% ipython --no-banner

In [1]: import numpy as np

In [2]: np.set_printoptions(precision=1, suppress=True, linewidth=140, floatmode="fixed")

In [3]: X = np.load("m.npy")

In [4]: X
Out[4]: 
array([[-6.7, -5.0,  6.0,  9.0,  6.0],
       [ 8.0,  0.3, -1.0,  8.0,  3.0],
       [ 6.0,  9.0,  6.3,  0.0,  8.0],
       [-1.0, -6.0, -3.0, -2.7,  2.0],
       [-7.0, -5.0,  6.0,  9.0,  6.3]])

In [5]: u = np.array([0, 4, 2, 0, 3])

In [6]: M2 = X + np.outer(u, np.eye(5)[3])

In [7]: np.linalg.matrix_rank(M2 - X)
Out[7]: np.int64(1)

In [8]: M2
Out[8]: 
array([[-6.7, -5.0,  6.0,  9.0,  6.0],
       [ 8.0,  0.3, -1.0, 12.0,  3.0],
       [ 6.0,  9.0,  6.3,  2.0,  8.0],
       [-1.0, -6.0, -3.0, -2.7,  2.0],
       [-7.0, -5.0,  6.0, 12.0,  6.3]])

In [9]: np.linalg.matrix_rank(np.linalg.inv(M2) - np.linalg.inv(X), tol=1e-8)
Out[9]: np.int64(1)

In [10]: proj = np.triu(np.array([[-1, 1, 2, 2, 1],
    ...:     [-2, -1, 0, 2, -1],
    ...:     [-2, 0, -2, 1, -2],
    ...:     [2, -2, -1, -2, 1],
    ...:     [-1, -2, 0, -1, -2]]), 1) + np.eye(5)

In [11]: M2 = proj @ X @ np.linalg.inv(proj)

In [12]: round(float(np.linalg.det(M2)), 1)
Out[12]: -3339.8

In [13]: np.linalg.matrix_rank(M2)
Out[13]: np.int64(5)

In [14]: np.poly(M2)
Out[14]: array([     1.0,     -3.5,      1.3,    -20.5, -11126.7,   3339.8])

In [15]: u = np.array([2, 1, 0, 0]) + 0.5

In [16]: J = np.outer(u, u) / (u @ u)

In [17]: J.round(1) + 0
Out[17]: 
array([[0.7, 0.4, 0.1, 0.1],
       [0.4, 0.2, 0.1, 0.1],
       [0.1, 0.1, 0.0, 0.0],
       [0.1, 0.1, 0.0, 0.0]])

In [18]: # rows 2 and 3 are equal

In [19]: w, evecs = np.linalg.eigh(J)

In [20]: np.round(evecs @ np.diag(w) @ evecs.T, 1) + 0
Out[20]: 
array([[0.7, 0.4, 0.1, 0.1],
       [0.4, 0.2, 0.1, 0.1],
       [0.1, 0.1, 0.0, 0.0],
       [0.1, 0.1, 0.0, 0.0]])

In [21]: w.round(1) + 0
Out[21]: array([0.0, 0.0, 0.0, 1.0])

In [22]: np.unique(w.round(6) + 0, return_counts=True)[1]
Out[22]: array([3, 1])

In [23]: sig = 10 * 0.9 ** np.arange(4)

In [24]: rng = np.random.default_rng(47)

In [25]: F = rng.normal(size=(17, 4)) * rng.permutation(sig)

In [26]: F.round(1) + 0
Out[26]: 
array([[ -5.4,   1.0, -13.8, -17.5],
       [-11.4,  -8.0,  -5.4,  -4.1],
       [ -1.5,  -8.7,   0.0,   5.3],
       [  2.2,   8.8,  13.3,  -5.7],
       [ 13.0, -10.6,  -0.5,   9.1],
       [ 11.1,   6.9,   5.2,  11.9],
       [  0.8,   6.9,  -5.0, -14.0],
       [-17.4,  15.2,   4.8,  -4.8],
       [ -5.3,  -5.8,  -8.9,  -8.1],
       [ -3.7,  10.3,   2.2, -14.3],
       [  9.2,   8.5,   1.1,   0.3],
       [  3.8,   1.4,  -5.6,  16.6],
       [  7.2,   3.8,  -6.0, -10.0],
       [  7.5,   3.0,   3.8,  -9.3],
       [  0.3, -12.2,  -3.1,  -0.5],
       [ 11.1,  -7.4,  -8.2,   5.0],
       [  5.9, -15.0,   4.3,   9.9]])

In [27]: Ac = F - F.mean(axis=0)

In [28]: evecs = np.linalg.svd(Ac)[2][:3]

In [29]: M2 = Ac - Ac @ evecs.T @ evecs

In [30]: round(float(np.linalg.norm(M2) / np.linalg.norm(Ac)), 1)
Out[30]: 0.3

In [31]: np.diag(evecs.T @ evecs)
Out[31]: array([1.0, 0.8, 0.4, 0.8])

In [32]: np.round(np.cov(Ac @ evecs.T, rowvar=False), 1) + 0
Out[32]: 
array([[150.9,   0.0,   0.0],
       [  0.0,  79.1,   0.0],
       [  0.0,   0.0,  44.9]])

In [33]: print(np.linalg.norm(M2, axis=1).round(6).argmax())
11

In [34]: print(M2.std(axis=0))
[0.3 2.4 3.6 2.0]

In [35]: dist = np.linalg.norm(F[:, None] - F[None], axis=-1)

In [36]: np.unravel_index(dist.round(6).argmax(), dist.shape)
Out[36]: (np.int64(4), np.int64(7))

In [37]: dist.shape
Out[37]: (17, 17)

In [38]: print(np.flatnonzero(dist[16] < dist.mean() / 2))
[ 4 16]

In [39]: blk = np.stack([F, 5 * F, F[::-1]])

In [40]: np.einsum("bij,cij->bc", blk, blk)
Out[40]: 
array([[  4904.7,  24523.6,   1136.9],
       [ 24523.6, 122618.1,   5684.5],
       [  1136.9,   5684.5,   4904.7]])

In [41]: np.linalg.matrix_rank(blk)
Out[41]: array([4, 4, 4])

In [42]: np.linalg.matrix_rank(blk.reshape(3, -1))
Out[42]: np.int64(2)

In [43]: (blk @ F.T).shape
Out[43]: (3, 17, 17)

In [44]: blk.shape
Out[44]: (3, 17, 4)

In [45]: Q, r_ = np.linalg.qr(F)

In [46]: round(float(abs(r_[0, 0])), 1), round(np.linalg.norm(F[:, 0]), 1)
Out[46]: (34.2, np.float64(34.2))

In [47]: np.allclose(r_.T @ r_, F.T @ F)
Out[47]: True

In [48]: np.abs(np.diag(r_))
Out[48]: array([34.2, 35.6, 25.3, 32.0])

In [49]: Q.shape, r_.shape
Out[49]: ((17, 4), (4, 4))

In [50]: r_
Out[50]: 
array([[ 34.2,  -7.3,   2.2,  16.9],
       [  0.0,  35.6,   9.5, -12.9],
       [  0.0,   0.0, -25.3, -14.1],
       [  0.0,   0.0,   0.0,  32.0]])

In [51]: round(np.trace(Q @ Q.T), 1)
Out[51]: np.float64(4.0)

In [52]: u = np.array([3, 5, 6, 7])

In [53]: M2 = r_ + np.outer(u, np.eye(4)[3])

In [54]: np.linalg.matrix_rank(M2 - r_)
Out[54]: np.int64(1)

In [55]: np.round(np.linalg.det(M2) / np.linalg.det(r_), 1), round(1 + np.linalg.solve(r_, u)[3], 1)
Out[55]: (np.float64(1.2), np.float64(1.2))

In [56]: M2
Out[56]: 
array([[ 34.2,  -7.3,   2.2,  19.9],
       [  0.0,  35.6,   9.5,  -7.9],
       [  0.0,   0.0, -25.3,  -8.1],
       [  0.0,   0.0,   0.0,  39.0]])
